$ python -q
>>> import numpy as np
>>> np.set_printoptions(precision=3, suppress=True, linewidth=120, floatmode="fixed")
>>> arr = np.load("layer2.npy")
>>> print(arr)
[[ 1 -1 -1  1 -1  1  1 -1]
 [ 1 -1 -1  1  1 -1 -1  1]
 [ 1  1  1  1  1  1  1  1]]
>>> # columns 1 and 2 are equal
>>> blk = np.stack([arr, -1 * arr, arr[::-1]])
>>> print(blk.shape)
(3, 3, 8)
>>> print((blk @ arr.T).shape)
(3, 3, 3)
>>> print(np.linalg.norm(blk, axis=(1, 2)))
[4.899 4.899 4.899]
>>> print(blk.sum(axis=0))
[[ 1  1  1  1  1  1  1  1]
 [ 1 -1 -1  1  1 -1 -1  1]
 [ 1 -1 -1  1 -1  1  1 -1]]
>>> print(np.unravel_index(np.abs(arr).argmax(), arr.shape))
(np.int64(0), np.int64(0))
>>> print(round(float(np.linalg.norm(arr)), 3))
4.899
>>> print(arr.sum(axis=1))
[0 0 8]
>>> M = np.loadtxt("dump.csv", delimiter=",")
>>> print(M)
[[-1.000  1.000 -1.000  1.000]
 [ 2.000 -1.000  2.000 -1.000]
 [-1.000  1.000 -1.000  1.000]
 [ 2.000 -1.000  2.000 -1.000]]
>>> print((M - M.T) / 2)
[[ 0.000 -0.500  0.000 -0.500]
 [ 0.500  0.000  0.500  0.000]
 [ 0.000 -0.500  0.000 -0.500]
 [ 0.500  0.000  0.500  0.000]]
>>> print((M + M.T) / 2)
[[-1.000  1.500 -1.000  1.500]
 [ 1.500 -1.000  1.500 -1.000]
 [-1.000  1.500 -1.000  1.500]
 [ 1.500 -1.000  1.500 -1.000]]
>>> print(round(np.abs(np.linalg.eigvals(M)).max(), 3))
4.828
>>> print(round(np.linalg.det(M.T), 3))
0.0
>>> print(np.round(np.linalg.eigvals(M), 3) + 0)
[-4.828  0.828  0.000  0.000]
>>> data = np.load("mat.npy")
>>> print(data)
[[0.333 0.167 0.000 0.333 0.167 0.000]
 [0.429 0.143 0.143 0.000 0.000 0.286]
 [0.167 0.000 0.167 0.000 0.167 0.500]
 [0.250 0.250 0.000 0.500 0.000 0.000]
 [0.250 0.250 0.000 0.250 0.250 0.000]
 [0.000 0.125 0.375 0.125 0.125 0.250]]
>>> # row-stochastic, so 1 is an eigenvalue
>>> rng = np.random.default_rng(616)
>>> lab = rng.permutation(6)
>>> print(lab)
[5 3 2 4 1 0]
>>> M2 = data[lab][:, lab]
>>> print(M2)
[[0.250 0.125 0.375 0.125 0.125 0.000]
 [0.000 0.500 0.000 0.000 0.250 0.250]
 [0.500 0.000 0.167 0.167 0.000 0.167]
 [0.000 0.250 0.000 0.250 0.250 0.250]
 [0.286 0.000 0.143 0.000 0.143 0.429]
 [0.000 0.333 0.000 0.167 0.167 0.333]]
>>> print(np.allclose(M2, data))
False
>>> print(np.sort(np.abs(np.linalg.eigvals(M2))))
[0.166 0.166 0.238 0.250 0.550 1.000]
>>> print(np.diag(M2))
[0.250 0.500 0.167 0.250 0.143 0.333]
>>> mat = np.load("case11.npy")
>>> print(mat)
[[ 0  3 -8]
 [-3  0  3]
 [ 8 -3  0]]
>>> f = np.array([2, -1])
>>> print(np.array([np.convolve(row, f, "same") for row in mat]))
[[  0   6 -19]
 [ -6   3   6]
 [ 16 -14   3]]
>>> print(np.convolve(mat[1], f))
[-6  3  6 -3]
>>> rk = np.linalg.matrix_rank(mat)
>>> print(rk)
2
>>> N = np.linalg.svd(mat)[2][rk:].T
>>> print(N @ N.T)
[[0.110 0.293 0.110]
 [0.293 0.780 0.293]
 [0.110 0.293 0.110]]
>>> W0 = np.loadtxt("test2.csv", delimiter=",")
>>> print(W0)
[[ -1.511  -6.821   8.970]
 [ -1.575  -0.859  -0.603]
 [ -1.564  -3.711   2.599]
 [  7.307   8.258  -5.926]
 [ -1.506  11.331  -4.849]
 [ -0.967   0.098   1.102]
 [ -1.916  -2.827  -0.435]
 [-11.271  -3.572   5.736]
 [  2.570   9.132  -4.444]
 [  4.601  -9.332   5.170]
 [  0.222  -1.911   1.448]
 [ -0.803   4.494  -1.448]
 [  7.388   5.228  -0.187]
 [  1.076  -7.768   3.652]
 [ -4.198   1.331   1.658]
 [ -4.046  -4.942   3.770]]
>>> cent = W0[[10, 6]].astype(float)
>>> for _ in range(3):
...     lab = np.linalg.norm(W0[:, None] - cent, axis=-1).argmin(axis=1)
...     cent = np.array([W0[lab == j].mean(axis=0) for j in range(2)])
... 
>>> print(lab)
[1 0 1 0 0 0 1 1 0 1 1 0 0 1 1 1]
>>> print(cent[1] - cent[0])
[-3.841 -9.778  5.955]
>>> print(cent)
[[ 1.773  5.383 -2.336]
 [-2.067 -4.395  3.619]]
>>> print(np.abs(cent[1] - cent[0]).argmax())
1
>>> J = np.loadtxt("run16.csv", delimiter=",")
>>> print(J)
[[3.100 1.000 2.000]
 [1.000 2.100 0.000]
 [3.000 1.000 2.100]]
>>> print(np.linalg.eigvals(J))
[5.403 0.100 1.797]
>>> print(np.einsum("ij,ji->", J, J))
32.43
>>> print(round(float(np.einsum("ii->", J)), 3))
7.3
>>> print(round(np.linalg.eigvals(J).sum().real, 3))
7.3
>>> print(np.round(np.linalg.det(J.T), 3))
0.971
>>> print(np.round(np.linalg.det(2 * J), 3), round(np.linalg.det(J), 3))
7.768 0.971
